In [1]: import numpy as np

In [2]: from numpy import linalg as LA

In [3]: np.set_printoptions(precision=2, suppress=True, linewidth=160)

In [4]: rd = lambda a: np.round(a, 2) + 0

In [5]: K = np.load("a.npy")

In [6]: K
Out[6]: 
array([[1, 0, 0, 0],
       [3, 1, 0, 0],
       [3, 1, 1, 0],
       [0, 2, 2, 1]])

In [7]: np.einsum("ij,ji->", K, K)
Out[7]: np.int64(4)

In [8]: rd(LA.eigvals(K).sum().real)
Out[8]: np.float64(4.0)

In [9]: K.mean(axis=0)
Out[9]: array([1.75, 1.  , 0.75, 0.25])

In [10]: np.count_nonzero(K)
Out[10]: np.int64(9)

In [11]: np.diff(K, axis=0)
Out[11]: 
array([[ 2,  1,  0,  0],
       [ 0,  0,  1,  0],
       [-3,  1,  1,  1]])

In [12]: K.sum(axis=1)
Out[12]: array([1, 4, 5, 5])

In [13]: np.unravel_index(np.abs(K).argmax(), K.shape)
Out[13]: (np.int64(1), np.int64(0))

In [14]: K[4]
IndexError: index 4 is out of bounds for axis 0 with size 4


In [15]: np.zeros(4, 4)
TypeError: Cannot interpret '4' as a data type


In [16]: K - K[0]
Out[16]: 
array([[ 0,  0,  0,  0],
       [ 2,  1,  0,  0],
       [ 2,  1,  1,  0],
       [-1,  2,  2,  1]])

In [17]: P = np.triu(np.array([[1, 2, 0, 1], [1, -2, 2, 2], [0, -1, 1, -1], [2, 2, 0, -3]]), 1) + np.eye(4)

In [18]: out = P @ K @ LA.inv(P)

In [19]: LA.matrix_rank(out)
Out[19]: np.int64(4)

In [20]: vals, vecs = LA.eig(K)

In [21]: K @ vecs[:, 0] - vals[0] * vecs[:, 0]
Out[21]: array([0., 0., 0., 0.])

In [22]: rd(np.sort(LA.eigvals(K @ K)))
Out[22]: array([1., 1., 1., 1.])

In [23]: rd(np.sort(LA.eigvals(K.T)))
Out[23]: array([1., 1., 1., 1.])

In [24]: np.prod(vals)
Out[24]: np.float64(1.0)

In [25]: rd(np.sort(LA.eigvals(LA.inv(K))))
Out[25]: array([1., 1., 1., 1.])

In [26]: J = np.tanh(np.array([[-0.7, -0.5, 0.6],
    ...:     [-0.5, -0.1, -0.4],
    ...:     [-1.4, -1.0, -1.5],
    ...:     [-0.6, 0.8, -0.5],
    ...:     [0.7, 0.2, 0.5],
    ...:     [0.9, 0.2, 0.1],
    ...:     [-1.6, -0.3, 0.7],
    ...:     [-0.4, 0.9, -0.9],
    ...:     [0.3, -1.2, -1.1],
    ...:     [-0.7, -1.5, -0.1],
    ...:     [0.5, -0.8, 0.9],
    ...:     [0.2, -0.4, 0.4],
    ...:     [-0.7, -1.0, -0.7],
    ...:     [-0.2, 1.4, 0.3],
    ...:     [-1.5, 0.4, -0.3],
    ...:     [1.6, 0.6, -1.8]]) @ np.array([[-0.4, 1.1, -0.1, -1.9],
    ...:     [-1.2, -1.6, 0.7, 0.5],
    ...:     [0.0, 0.6, 0.0, -2.4]]))

In [27]: rd(J)
Out[27]: 
array([[ 0.71,  0.37, -0.27, -0.35],
       [ 0.31, -0.56, -0.02,  0.95],
       [ 0.94, -0.69, -0.51,  1.  ],
       [-0.62, -0.98,  0.55,  0.99],
       [-0.48,  0.64,  0.07, -0.98],
       [-0.54,  0.62,  0.05, -0.95],
       [ 0.76, -0.7 , -0.05,  0.84],
       [-0.73, -0.98,  0.58,  1.  ],
       [ 0.87,  0.92, -0.7 ,  0.9 ],
       [ 0.97,  0.92, -0.75,  0.68],
       [ 0.64,  0.98, -0.54, -1.  ],
       [ 0.38,  0.8 , -0.29, -0.91],
       [ 0.9 ,  0.39, -0.56,  0.99],
       [-0.92, -0.98,  0.76,  0.35],
       [ 0.12, -0.99,  0.41,  1.  ],
       [-0.88, -0.27,  0.25,  0.92]])

In [28]: x = np.array([1, 2, 3, 0])

In [29]: y = J @ x

In [30]: rd(LA.pinv(J) @ J)
Out[30]: 
array([[1., 0., 0., 0.],
       [0., 1., 0., 0.],
       [0., 0., 1., 0.],
       [0., 0., 0., 1.]])

In [31]: rd(y)
Out[31]: array([ 0.63, -0.87, -1.95, -0.92,  1.  ,  0.86, -0.78, -0.94,  0.6 ,  0.54,  0.97,  1.11,  0.  , -0.6 , -0.64, -0.66])

In [32]: rng = np.random.default_rng(715)

In [33]: y = y + 0.1 * rng.normal(size=16)

In [34]: rd(y)
Out[34]: array([ 0.61, -0.91, -1.94, -1.  ,  1.03,  0.79, -0.87, -1.14,  0.49,  0.62,  1.21,  1.21,  0.11, -0.72, -0.63, -0.65])

In [35]: beta, *_ = LA.lstsq(J, y)

In [36]: [round(float(LA.norm(LA.solve(J.T @ J + lam * np.eye(4), J.T @ y))), 2) for lam in (0, 1, 10, 100)]
Out[36]: [3.59, 0.94, 0.54, 0.13]

In [37]: rd(J.T @ (y - J @ beta))
Out[37]: array([0., 0., 0., 0.])

In [38]: beta.round()
Out[38]: array([ 1.,  2.,  3., -0.])

In [39]: r0 = np.array([3, 0, 3])

In [40]: m1 = r0[np.abs(np.subtract.outer(np.arange(3), np.arange(3)))]

In [41]: m1
Out[41]: 
array([[3, 0, 3],
       [0, 3, 0],
       [3, 0, 3]])

In [42]: rd(m1 @ LA.pinv(m1) @ m1)
Out[42]: 
array([[3., 0., 3.],
       [0., 3., 0.],
       [3., 0., 3.]])

In [43]: np.abs(np.diag(LA.qr(m1)[1])) > 1e-9
Out[43]: array([ True,  True, False])

In [44]: LA.lstsq(m1[:-1].T, m1[-1])[2]
Out[44]: np.int32(2)

In [45]: rd(np.trace(LA.pinv(m1) @ m1))
Out[45]: np.float64(2.0)

In [46]: A = np.diag(np.array([1, 2, 1, 3, 1, 3])) + -1 * np.eye(6, k=1) + -1 * np.eye(6, k=-1)

In [47]: A
Out[47]: 
array([[ 1., -1.,  0.,  0.,  0.,  0.],
       [-1.,  2., -1.,  0.,  0.,  0.],
       [ 0., -1.,  1., -1.,  0.,  0.],
       [ 0.,  0., -1.,  3., -1.,  0.],
       [ 0.,  0.,  0., -1.,  1., -1.],
       [ 0.,  0.,  0.,  0., -1.,  3.]])

In [48]: vals, vecs = LA.eigh(A)

In [49]: x = np.array([2, 0, 3, 0, 0, 2])

In [50]: rd(LA.eigvalsh(A[1:, 1:]))
Out[50]: array([-0.07,  0.49,  2.4 ,  3.23,  3.94])

In [51]: rd(vecs * np.abs(vals) @ vecs.T)
Out[51]: 
array([[ 1.06, -0.93,  0.1 ,  0.05,  0.05,  0.02],
       [-0.93,  2.09, -0.88,  0.06,  0.07,  0.02],
       [ 0.1 , -0.88,  1.17, -0.92,  0.09,  0.03],
       [ 0.05,  0.06, -0.92,  3.04, -0.96,  0.01],
       [ 0.05,  0.07,  0.09, -0.96,  1.05, -0.98],
       [ 0.02,  0.02,  0.03,  0.01, -0.98,  3.  ]])

In [52]: np.abs(A).sum(axis=1).max(), rd(np.abs(vals).max())
Out[52]: (np.float64(5.0), np.float64(3.95))

In [53]: r0 = np.array([0, 0, 3, 3, 1, 3])

In [54]: out = A + np.outer(r0, np.eye(6)[1])

In [55]: out
Out[55]: 
array([[ 1., -1.,  0.,  0.,  0.,  0.],
       [-1.,  2., -1.,  0.,  0.,  0.],
       [ 0.,  2.,  1., -1.,  0.,  0.],
       [ 0.,  3., -1.,  3., -1.,  0.],
       [ 0.,  1.,  0., -1.,  1., -1.],
       [ 0.,  3.,  0.,  0., -1.,  3.]])

In [56]: LA.matrix_rank(LA.inv(out) - LA.inv(A), tol=1e-8)
Out[56]: np.int64(1)

In [57]: idx = rng.permutation(6)

In [58]: idx
Out[58]: array([1, 2, 0, 5, 3, 4])

In [59]: out = A[idx][:, idx]

In [60]: rd(LA.det(out)), rd(LA.det(A[idx]))
Out[60]: (np.float64(-2.0), np.float64(-2.0))

In [61]: np.trace(out)
Out[61]: np.float64(11.0)

In [62]: W0 = np.array([[-0.4, -1.1, -0.2],
    ...:     [-0.9, -0.9, -1.6],
    ...:     [0.2, 1.7, -0.5],
    ...:     [-1.1, -1.4, -1.4]])

In [63]: W0[:, 0] *= 5

In [64]: W0
Out[64]: 
array([[-2. , -1.1, -0.2],
       [-4.5, -0.9, -1.6],
       [ 1. ,  1.7, -0.5],
       [-5.5, -1.4, -1.4]])

In [65]: P = W0 @ LA.solve(W0.T @ W0, W0.T)

In [66]: np.allclose(P @ P, P)
Out[66]: True

In [67]: rd(P @ W0[:, 2])
Out[67]: array([-0.2, -1.6, -0.5, -1.4])
